% ipython --no-banner

In [1]: import numpy as np

In [2]: from numpy import linalg as LA

In [3]: np.set_printoptions(precision=3, suppress=True, linewidth=160)

In [4]: rng = np.random.default_rng(53871)

In [5]: z = rng.integers(0, 3, 3)

In [6]: F = np.array([[1, 2, 0], [2, 1, 2], [2, 1, 0]]) * (z[:, None] == z)

In [7]: F
Out[7]: 
array([[1, 0, 0],
       [0, 1, 0],
       [2, 0, 0]])

In [8]: # rank 2

In [9]: left, s, Vt = LA.svd(F)

In [10]: np.argmax(s[:-1] / (s[1:] + 1e-6)) + 1
Out[10]: np.int64(2)

In [11]: out = left[:, :2] @ np.diag(s[:2]) @ Vt[:2]

In [12]: LA.matrix_rank(F, rtol=0.05)
Out[12]: np.int64(2)

In [13]: round(float(LA.norm(F - out, 2)), 3), s[2]
Out[13]: (0.0, np.float64(0.0))

In [14]: round(LA.norm(F - out) / LA.norm(F), 3)
Out[14]: np.float64(0.0)

In [15]: LA.matrix_rank(out)
Out[15]: np.int64(2)

In [16]: left, s, Vt = LA.svd(F)

In [17]: vecs = Vt[:(s > 1e-8).sum()]

In [18]: x0 = F[0] + 3 * F[2] + rng.integers(2) * np.eye(3)[1]

In [19]: x0
Out[19]: array([7., 0., 0.])

In [20]: np.diag(vecs.T @ vecs)
Out[20]: array([1., 1., 0.])

In [21]: rank = LA.matrix_rank(F)

In [22]: rank
Out[22]: np.int64(2)

In [23]: null = LA.svd(F)[2][rank:].T

In [24]: F @ null
Out[24]: 
array([[0.],
       [0.],
       [0.]])

In [25]: null @ null.T
Out[25]: 
array([[0., 0., 0.],
       [0., 0., 0.],
       [0., 0., 1.]])

In [26]: [int(LA.matrix_rank(F[:, :j + 1])) for j in range(3)]
Out[26]: [1, 2, 2]

In [27]: [int(LA.matrix_rank(np.delete(F, i, axis=0))) for i in range(3)]
Out[27]: [2, 1, 2]

In [28]: null[:, 0] / null[np.abs(null[:, 0]).round(6).argmax(), 0]
Out[28]: array([0., 0., 1.])

In [29]: z = rng.permutation(3)

In [30]: z
Out[30]: array([1, 0, 2])

In [31]: out = F[z][:, z]

In [32]: np.trace(out)
Out[32]: np.int64(2)

In [33]: np.diag(out)
Out[33]: array([1, 1, 0])

In [34]: np.sort(np.abs(LA.eigvals(out)))
Out[34]: array([0., 1., 1.])

In [35]: np.allclose(out, F)
Out[35]: False

In [36]: arr = np.array([[2, -3, 4, 2], [-3, 2, -3, 4], [4, -3, 2, -3], [2, 4, -3, 2]])

In [37]: Q, Rm = LA.qr(arr)

In [38]: np.abs(np.diag(Rm))
Out[38]: array([5.745, 5.499, 1.826, 4.248])

In [39]: round(abs(Rm[0, 0]), 3), round(LA.norm(arr[:, 0]), 3)
Out[39]: (np.float64(5.745), np.float64(5.745))

In [40]: Q.shape, Rm.shape
Out[40]: ((4, 4), (4, 4))

In [41]: np.round(Q.T @ Q, 3) + 0
Out[41]: 
array([[1., 0., 0., 0.],
       [0., 1., 0., 0.],
       [0., 0., 1., 0.],
       [0., 0., 0., 1.]])

In [42]: m1 = np.loadtxt("data.csv", delimiter=",")

In [43]: m1
Out[43]: 
array([[ 0.,  0.,  0.],
       [ 1., -2., -3.],
       [ 1., -2., -3.],
       [ 0.,  0.,  0.],
       [ 1., -2., -3.],
       [-1., -2.,  1.],
       [ 0.,  0.,  0.],
       [ 0., -4., -2.],
       [ 0.,  0.,  0.],
       [-4., -3.,  1.],
       [ 0.,  0.,  0.],
       [ 0.,  0.,  0.],
       [-3., -1.,  0.],
       [-3., -1.,  0.],
       [ 0.,  0.,  0.],
       [ 1., -2., -3.],
       [ 0.,  0.,  0.],
       [-3., -1.,  0.],
       [-4., -3.,  1.],
       [ 1., -2., -3.],
       [ 0.,  0.,  0.],
       [ 0.,  0.,  0.],
       [ 0.,  0.,  0.],
       [ 0.,  0.,  0.],
       [-1., -2.,  1.],
       [-4., -3.,  1.],
       [-1., -2.,  1.]])

In [44]: P = m1 @ LA.solve(m1.T @ m1, m1.T)

In [45]: np.diag(P)
Out[45]: 
array([0.   , 0.172, 0.172, 0.   , 0.172, 0.188, 0.   , 0.297, 0.   , 0.214, 0.   , 0.   , 0.214, 0.214, 0.   , 0.172, 0.   , 0.214, 0.214, 0.172, 0.   ,
       0.   , 0.   , 0.   , 0.188, 0.214, 0.188])

In [46]: np.round(LA.eigvalsh(P), 3) + 0
Out[46]: array([0., 0., 0., 0., 0., 0., 0., 0., 0., 0., 0., 0., 0., 0., 0., 0., 0., 0., 0., 0., 0., 0., 0., 0., 1., 1., 1.])

In [47]: np.round(P @ m1[:, 2], 3) + 0
Out[47]: array([ 0., -3., -3.,  0., -3.,  1.,  0., -2.,  0.,  1.,  0.,  0.,  0.,  0.,  0., -3.,  0.,  0.,  1., -3.,  0.,  0.,  0.,  0.,  1.,  1.,  1.])

In [48]: np.allclose(P @ P, P)
Out[48]: True

In [49]: W0 = np.load("arr.npy")

In [50]: W0
Out[50]: 
array([[ 1.5,  0.7,  1. ,  0. ],
       [ 0. , -0.8, -0.4, -0.9]])

In [51]: out = W0 + rng.integers(-2, 3, (2, 1)) @ rng.integers(-2, 3, (1, 4))

In [52]: out
Out[52]: 
array([[ 1.5,  2.7,  2. ,  0. ],
       [ 0. , -2.8, -1.4, -0.9]])

In [53]: out - W0
Out[53]: 
array([[ 0.,  2.,  1.,  0.],
       [ 0., -2., -1.,  0.]])

In [54]: LA.matrix_rank(out - W0, tol=1e-8)
Out[54]: np.int64(1)

In [55]: np.abs(out - W0).sum(axis=1)
Out[55]: array([3., 3.])

In [56]: np.round(LA.svd(out - W0, compute_uv=False), 3) + 0
Out[56]: array([3.162, 0.   ])

In [57]: W = np.array([[0, -1, -3, 1, -1, 0],
    ...:     [-2, -3, 1, -2, -2, 2],
    ...:     [1, 2, -3, 1, 2, -2],
    ...:     [-3, 1, -1, 0, 3, -2]])

In [58]: c = np.array([-2, -2, 1, 0, 1, -2])

In [59]: H = np.maximum(W0 @ W + c, 0)

In [60]: (H > 0).mean(axis=0)
Out[60]: array([0.5, 0. , 0.5, 1. , 0.5, 0. ])

In [61]: LA.matrix_rank(H)
Out[61]: np.int64(2)

In [62]: (H > 0).astype(int)
Out[62]: 
array([[0, 0, 0, 1, 1, 0],
       [1, 0, 1, 1, 0, 0]])

In [63]: H
Out[63]: 
array([[0. , 0. , 0. , 1.1, 0.1, 0. ],
       [1.9, 0. , 2.3, 1.2, 0. , 0. ]])

In [64]: W2 = np.array([[5, 0, 1], [2, 2, 3], [4, 1, 0], [1, 4, 3], [5, 3, 2], [4, 5, 4]])

In [65]: W @ W2
Out[65]: 
array([[-18,  -4,  -2],
       [-16,  -9, -13],
       [  0,   1,   6],
       [-10,   0,  -2]])

In [66]: (H @ W2).round(6).argmax(axis=1)
Out[66]: array([1, 0])

In [67]: out = W0 / LA.norm(W0, axis=1, keepdims=True)

In [68]: cov = out @ out.T

In [69]: np.round(np.degrees(np.arccos(np.clip(cov[1, 0], -1, 1))), 3)
Out[69]: np.float64(113.031)

In [70]: cov
Out[70]: 
array([[ 1.   , -0.391],
       [-0.391,  1.   ]])

In [71]: (cov - 2 * np.eye(2)).round(6).argmax(axis=1)
Out[71]: array([1, 0])

In [72]: np.argwhere(np.triu(np.abs(cov) > 0.95, 1))
Out[72]: array([], shape=(0, 2), dtype=int64)

In [73]: M = np.load("run0.npy")

In [74]: M
Out[74]: 
array([[1, 0],
       [0, 1]])

In [75]: w, vecs = LA.eig(M)

In [76]: np.sort(LA.eigvals(M @ M))
Out[76]: array([1., 1.])

In [77]: M @ vecs[:, 0] - w[0] * vecs[:, 0]
Out[77]: array([0., 0.])

In [78]: np.sort(LA.eigvals(M.T))
Out[78]: array([1., 1.])

In [79]: x0 = np.ones(2)

In [80]: for _ in range(6):
    ...:     x0 = M @ x0
    ...:     x0 /= LA.norm(x0)
    ...:     print(round(x0 @ M @ x0, 3))
    ...: 
1.0
1.0
1.0
1.0
1.0
1.0

In [81]: round(float(LA.eigvalsh(M)[-1]), 3)
Out[81]: 1.0

In [82]: x0
Out[82]: array([0.707, 0.707])

In [83]: LA.matrix_power(M, 2)
Out[83]: 
array([[1, 0],
       [0, 1]])

In [84]: LA.matrix_power(M, 100)
Out[84]: 
array([[1, 0],
       [0, 1]])

In [85]: M.sum(axis=1)
Out[85]: array([1, 1])

In [86]: np.sort(np.abs(LA.eigvals(M)))[::-1]
Out[86]: array([1., 1.])

In [87]: p = np.eye(2)[0]

In [88]: for _ in range(7):
    ...:     p = p @ M
    ...:     print(p.round(3))
    ...: 
[1. 0.]
[1. 0.]
[1. 0.]
[1. 0.]
[1. 0.]
[1. 0.]
[1. 0.]

In [89]: W = np.array([[1, -1], [-2, 2]])

In [90]: c = np.array([2, 1])

In [91]: H = np.maximum(M @ W + c, 0)

In [92]: (H > 0).astype(int)
Out[92]: 
array([[1, 0],
       [0, 1]])

In [93]: H
Out[93]: 
array([[3, 0],
       [0, 3]])

In [94]: (H > 0).mean(axis=0)
Out[94]: array([0.5, 0.5])

In [95]: W2 = np.array([[-1, 0], [0, 0]])

In [96]: (H @ W2).round(6).argmax(axis=1)
Out[96]: array([1, 0])

In [97]: np.einsum("ij,ji->", M, M)
Out[97]: np.int64(2)

In [98]: round(LA.det(2 * M), 3), round(float(LA.det(M)), 3)
Out[98]: (np.float64(4.0), 1.0)

In [99]: np.round(LA.det(M[::-1]), 3)
Out[99]: np.float64(-1.0)

In [100]: np.poly(M)
Out[100]: array([ 1., -2.,  1.])

In [101]: mat = np.load("sample14.npy")

In [102]: mat
Out[102]: 
array([[ 97,  31,  41, -74],
       [ 31,  30,   2, -26],
       [ 41,   2,  27, -29],
       [-74, -26, -29,  57]])

In [103]: round(np.trace(LA.pinv(mat) @ mat), 3)
Out[103]: np.float64(3.0)

In [104]: np.allclose(mat[:-1].T @ LA.lstsq(mat[:-1].T, mat[-1])[0], mat[-1])
Out[104]: True

In [105]: mat @ LA.pinv(mat) @ mat
Out[105]: 
array([[ 97.,  31.,  41., -74.],
       [ 31.,  30.,   2., -26.],
       [ 41.,   2.,  27., -29.],
       [-74., -26., -29.,  57.]])

In [106]: np.abs(np.diag(LA.qr(mat)[1])) > 1e-9
Out[106]: array([ True,  True,  True, False])

In [107]: np.unique(mat.round(6), axis=0).shape
Out[107]: (4, 4)

In [108]: J = np.load("x.npy")

In [109]: J
Out[109]: 
array([[-0.6,  1. ,  0.8,  1.7],
       [ 0. ,  0.2, -0.4,  0.5],
       [-0.6, -1.1,  1.4, -2.7],
       [-0.9, -0.6,  0.8,  0.9]])

In [110]: W = np.array([[8, 2, -8, -6, 8, 5],
     ...:     [-4, -6, -3, -7, -3, -3],
     ...:     [-4, -2, 3, -3, 9, -4],
     ...:     [-2, -8, 4, -1, -1, -6]])

In [111]: c = np.array([0, 2, 2, 2, 1, 3])

In [112]: H = np.maximum(J @ W + c, 0)

In [113]: (H > 0).astype(int)
Out[113]: 
array([[0, 0, 1, 0, 0, 0],
       [0, 0, 1, 1, 0, 1],
       [0, 1, 1, 1, 1, 1],
       [0, 0, 1, 1, 1, 0]])

In [114]: W2 = np.array([[1, 3], [-3, -3], [-3, 2], [1, 2], [-1, 2], [-3, 3]])

In [115]: H @ W2
Out[115]: 
array([[ -39. ,   26. ],
       [  -8.3,   10. ],
       [-133.8,   23.3],
       [ -44.6,   54.4]])

In [116]: W @ W2
Out[116]: 
array([[ -3,  21],
       [ 28, -29],
       [ -7,   0],
       [ 28,   4]])

In [117]: out = np.array([[-1, 1], [1, -1]])

In [118]: W2 = np.kron(out, J)

In [119]: W2
Out[119]: 
array([[ 0.6, -1. , -0.8, -1.7, -0.6,  1. ,  0.8,  1.7],
       [-0. , -0.2,  0.4, -0.5,  0. ,  0.2, -0.4,  0.5],
       [ 0.6,  1.1, -1.4,  2.7, -0.6, -1.1,  1.4, -2.7],
       [ 0.9,  0.6, -0.8, -0.9, -0.9, -0.6,  0.8,  0.9],
       [-0.6,  1. ,  0.8,  1.7,  0.6, -1. , -0.8, -1.7],
       [ 0. ,  0.2, -0.4,  0.5, -0. , -0.2,  0.4, -0.5],
       [-0.6, -1.1,  1.4, -2.7,  0.6,  1.1, -1.4,  2.7],
       [-0.9, -0.6,  0.8,  0.9,  0.9,  0.6, -0.8, -0.9]])

In [120]: round(float(LA.norm(W2, 2)), 3), round(float(LA.norm(out, 2) * LA.norm(J, 2)), 3)
Out[120]: (7.346, 7.346)

In [121]: LA.matrix_rank(W2)
Out[121]: np.int64(4)

In [122]: out = LA.inv(J)

In [123]: np.round(J @ out, 3) + 0
Out[123]: 
array([[1., 0., 0., 0.],
       [0., 1., 0., 0.],
       [0., 0., 1., 0.],
       [0., 0., 0., 1.]])

In [124]: u, v = W0[1], W0[0]

In [125]: round(float(u @ u), 3)
Out[125]: 1.61

In [126]: p = (u @ v) / (u @ u) * u

In [127]: np.round((v - p) @ u, 3)
Out[127]: np.float64(-0.0)

In [128]: v - p
Out[128]: array([ 1.5  ,  0.223,  0.761, -0.537])

In [129]: p
Out[129]: array([-0.   ,  0.477,  0.239,  0.537])

In [130]: out = J / np.sqrt((J ** 2).mean(axis=1, keepdims=True))

In [131]: out[3]
Out[131]: array([-1.112, -0.741,  0.988,  1.112])

In [132]: LA.matrix_rank(J - J.mean(axis=1, keepdims=True))
Out[132]: np.int64(3)

In [133]: A = np.load("dump.npy")

In [134]: A
Out[134]: 
array([[-0.839, -0.211,  1.418],
       [-5.148, -0.843,  1.154],
       [ 4.943, -1.665,  0.099],
       [-5.266,  2.321, -1.266],
       [ 7.089, -2.411,  0.608],
       [ 4.934,  2.953,  0.597],
       [-5.561,  0.235,  0.179],
       [ 4.688, -1.163, -0.073],
       [-1.559,  0.393, -0.37 ],
       [-4.276, -2.183, -2.094],
       [ 1.19 , -0.781, -1.713],
       [ 0.566,  1.732, -1.39 ]])

In [135]: W2 = A[[2, 8]].astype(float)

In [136]: for _ in range(3):
     ...:     z = LA.norm(A[:, None] - W2, axis=-1).argmin(axis=1)
     ...:     W2 = np.array([A[z == j].mean(axis=0) for j in range(2)])
     ...: 

In [137]: z
Out[137]: array([1, 1, 0, 1, 0, 0, 1, 0, 1, 1, 1, 1])

In [138]: W2[1] - W2[0]
Out[138]: array([-8.025,  0.654, -0.818])

In [139]: W2
Out[139]: 
array([[ 5.413, -0.572,  0.308],
       [-2.612,  0.083, -0.51 ]])

In [140]: np.abs(W2[1] - W2[0]).argmax()
Out[140]: np.int64(0)

In [141]: np.bincount(z)
Out[141]: array([4, 8])

In [142]: cov = np.cov(A, rowvar=False)

In [143]: round(np.corrcoef(A[:, 2], A[:, 1])[0, 1], 3)
Out[143]: np.float64(-0.045)

In [144]: np.argwhere(np.triu(np.abs(np.corrcoef(A.T)) > 0.8, 1))
Out[144]: array([], shape=(0, 2), dtype=int64)

In [145]: np.median(A, axis=0)
Out[145]: array([-0.137, -0.496,  0.013])

In [146]: np.corrcoef(A.T)
Out[146]: 
array([[ 1.   , -0.187,  0.223],
       [-0.187,  1.   , -0.045],
       [ 0.223, -0.045,  1.   ]])
